$ ipython --no-banner

In [1]: import numpy as np

In [2]: np.set_printoptions(suppress=True, linewidth=160)

In [3]: rd = lambda a: np.round(a, 3) + 0

In [4]: A = np.loadtxt("case18.csv", delimiter=",")

In [5]: print(rd(A))
[[ 0.477 -0.058  0.886  0.607  0.014 -0.384  1.17  -0.981  0.237 -0.001  0.286]
 [ 0.894  0.75  -0.141 -0.44   1.083 -0.561 -0.191 -0.064  0.313  0.764 -0.465]
 [ 0.298  0.775  0.085  0.847  0.07  -0.018 -0.812  0.019 -0.429  0.059  1.317]
 [-0.06  -0.205 -0.987  0.956  0.49  -0.595  0.067 -0.369 -0.777 -0.572 -0.632]
 [-0.774  0.165 -0.574 -0.118  0.468  0.042 -0.278 -0.893  1.242 -0.452  0.433]
 [ 0.655 -0.261  0.384  0.516 -0.319  0.811 -1.016 -0.706  0.305 -0.042 -0.839]
 [-0.477  1.507  0.271 -0.298 -0.662 -0.124  0.07  -0.407 -0.367 -0.44  -0.622]
 [ 0.06   0.52  -0.739  0.379  0.158  1.41   0.856  0.022 -0.037  0.536 -0.014]
 [ 0.238 -0.06  -0.889  0.104 -1.291 -0.652 -0.026 -0.305  0.339  0.91   0.089]
 [ 0.    -0.378 -0.149 -0.98   0.151  0.276 -0.159 -1.153 -1.071  0.321  0.414]
 [-1.251 -0.092  0.552  0.568  0.329 -0.135 -0.238 -0.116 -0.158  1.211 -0.333]]

In [6]: out = np.linalg.inv(A)

In [7]: print(rd(A @ out))
[[1. 0. 0. 0. 0. 0. 0. 0. 0. 0. 0.]
 [0. 1. 0. 0. 0. 0. 0. 0. 0. 0. 0.]
 [0. 0. 1. 0. 0. 0. 0. 0. 0. 0. 0.]
 [0. 0. 0. 1. 0. 0. 0. 0. 0. 0. 0.]
 [0. 0. 0. 0. 1. 0. 0. 0. 0. 0. 0.]
 [0. 0. 0. 0. 0. 1. 0. 0. 0. 0. 0.]
 [0. 0. 0. 0. 0. 0. 1. 0. 0. 0. 0.]
 [0. 0. 0. 0. 0. 0. 0. 1. 0. 0. 0.]
 [0. 0. 0. 0. 0. 0. 0. 0. 1. 0. 0.]
 [0. 0. 0. 0. 0. 0. 0. 0. 0. 1. 0.]
 [0. 0. 0. 0. 0. 0. 0. 0. 0. 0. 1.]]

In [8]: print(rd(np.linalg.inv(out)))
[[ 0.477 -0.058  0.886  0.607  0.014 -0.384  1.17  -0.981  0.237 -0.001  0.286]
 [ 0.894  0.75  -0.141 -0.44   1.083 -0.561 -0.191 -0.064  0.313  0.764 -0.465]
 [ 0.298  0.775  0.085  0.847  0.07  -0.018 -0.812  0.019 -0.429  0.059  1.317]
 [-0.06  -0.205 -0.987  0.956  0.49  -0.595  0.067 -0.369 -0.777 -0.572 -0.632]
 [-0.774  0.165 -0.574 -0.118  0.468  0.042 -0.278 -0.893  1.242 -0.452  0.433]
 [ 0.655 -0.261  0.384  0.516 -0.319  0.811 -1.016 -0.706  0.305 -0.042 -0.839]
 [-0.477  1.507  0.271 -0.298 -0.662 -0.124  0.07  -0.407 -0.367 -0.44  -0.622]
 [ 0.06   0.52  -0.739  0.379  0.158  1.41   0.856  0.022 -0.037  0.536 -0.014]
 [ 0.238 -0.06  -0.889  0.104 -1.291 -0.652 -0.026 -0.305  0.339  0.91   0.089]
 [ 0.    -0.378 -0.149 -0.98   0.151  0.276 -0.159 -1.153 -1.071  0.321  0.414]
 [-1.251 -0.092  0.552  0.568  0.329 -0.135 -0.238 -0.116 -0.158  1.211 -0.333]]

In [9]: print(np.allclose(out, A.T))
False
